% python3 -q
>>> import numpy as np
>>> np.set_printoptions(suppress=True, linewidth=160)
>>> Y = np.array([[-0.3], [-0.1], [1.0], [0.4], [-0.6], [0.2], [-1.3], [2.2]])
>>> C = np.array([[1.3, -1.2, -1.1, 0.3, -0.5, -1.4]])
>>> arr = Y @ C
>>> print(arr.round(1) + 0)
[[-0.4  0.4  0.3 -0.1  0.2  0.4]
 [-0.1  0.1  0.1  0.   0.   0.1]
 [ 1.3 -1.2 -1.1  0.3 -0.5 -1.4]
 [ 0.5 -0.5 -0.4  0.1 -0.2 -0.6]
 [-0.8  0.7  0.7 -0.2  0.3  0.8]
 [ 0.3 -0.2 -0.2  0.1 -0.1 -0.3]
 [-1.7  1.6  1.4 -0.4  0.6  1.8]
 [ 2.9 -2.6 -2.4  0.7 -1.1 -3.1]]
>>> print(np.allclose(arr[:-1].T @ np.linalg.lstsq(arr[:-1].T, arr[-1])[0], arr[-1]))
True
>>> print(np.round(arr @ np.linalg.pinv(arr) @ arr, 1) + 0)
[[-0.4  0.4  0.3 -0.1  0.1  0.4]
 [-0.1  0.1  0.1  0.   0.   0.1]
 [ 1.3 -1.2 -1.1  0.3 -0.5 -1.4]
 [ 0.5 -0.5 -0.4  0.1 -0.2 -0.6]
 [-0.8  0.7  0.7 -0.2  0.3  0.8]
 [ 0.3 -0.2 -0.2  0.1 -0.1 -0.3]
 [-1.7  1.6  1.4 -0.4  0.6  1.8]
 [ 2.9 -2.6 -2.4  0.7 -1.1 -3.1]]
>>> print(np.round(np.trace(np.linalg.pinv(arr) @ arr), 1))
1.0
>>> print(np.abs(np.diag(np.linalg.qr(arr)[1])) > 1e-9)
[ True False False False False False]
>>> Uu, sigma, Vt = np.linalg.svd(arr)
>>> print(sigma.round(1) + 0)
[7.4 0.  0.  0.  0.  0. ]
>>> Y = Uu[:, :1] @ np.diag(sigma[:1]) @ Vt[:1]
>>> print(np.linalg.matrix_rank(arr, rtol=0.05))
1
>>> print(np.linalg.matrix_rank(Y))
1
>>> print(round(float(np.linalg.norm(arr - Y, 2)), 1), round(float(sigma[1]), 1))
0.0 0.0
>>> r = np.linalg.matrix_rank(arr)
>>> print(r)
1
>>> null = np.linalg.svd(arr)[2][r:].T
>>> print(np.allclose(arr @ null, 0))
True
>>> print([int(np.linalg.matrix_rank(np.delete(arr, i, axis=0))) for i in range(8)])
[1, 1, 1, 1, 1, 1, 1, 1]
>>> print([int(np.linalg.matrix_rank(arr[:i])) for i in range(1, len(arr) + 1)])
[1, 1, 1, 1, 1, 1, 1, 1]
>>> print(np.linalg.matrix_rank(arr.T @ arr), np.linalg.matrix_rank(arr @ arr.T))
1 1
>>> print([int(np.linalg.matrix_rank(arr[:, :j + 1])) for j in range(6)])
[1, 1, 1, 1, 1, 1]
>>> print(null.shape)
(6, 5)
>>> rng = np.random.default_rng(9857)
>>> Y = arr + rng.integers(-2, 3, (8, 1)) @ rng.integers(-2, 3, (1, 6))
>>> print(Y.round(1))
[[ 0.6  0.4  2.3 -2.1  1.2  0.4]
 [ 1.9  0.1  4.1 -4.   2.   0.1]
 [ 0.3 -1.2 -3.1  2.3 -1.5 -1.4]
 [ 1.5 -0.5  1.6 -1.9  0.8 -0.6]
 [ 1.2  0.7  4.7 -4.2  2.3  0.8]
 [ 2.3 -0.2  3.8 -3.9  1.9 -0.3]
 [ 0.3  1.6  5.4 -4.4  2.6  1.8]
 [ 2.9 -2.6 -2.4  0.7 -1.1 -3.1]]
>>> print(np.abs(Y - arr).sum(axis=1))
[ 6. 12.  6.  6. 12. 12. 12.  0.]
>>> print(np.linalg.matrix_rank(Y - arr, tol=1e-8))
1
>>> print(np.round(np.linalg.svd(Y - arr, compute_uv=False), 1) + 0)
[13.8  0.   0.   0.   0.   0. ]
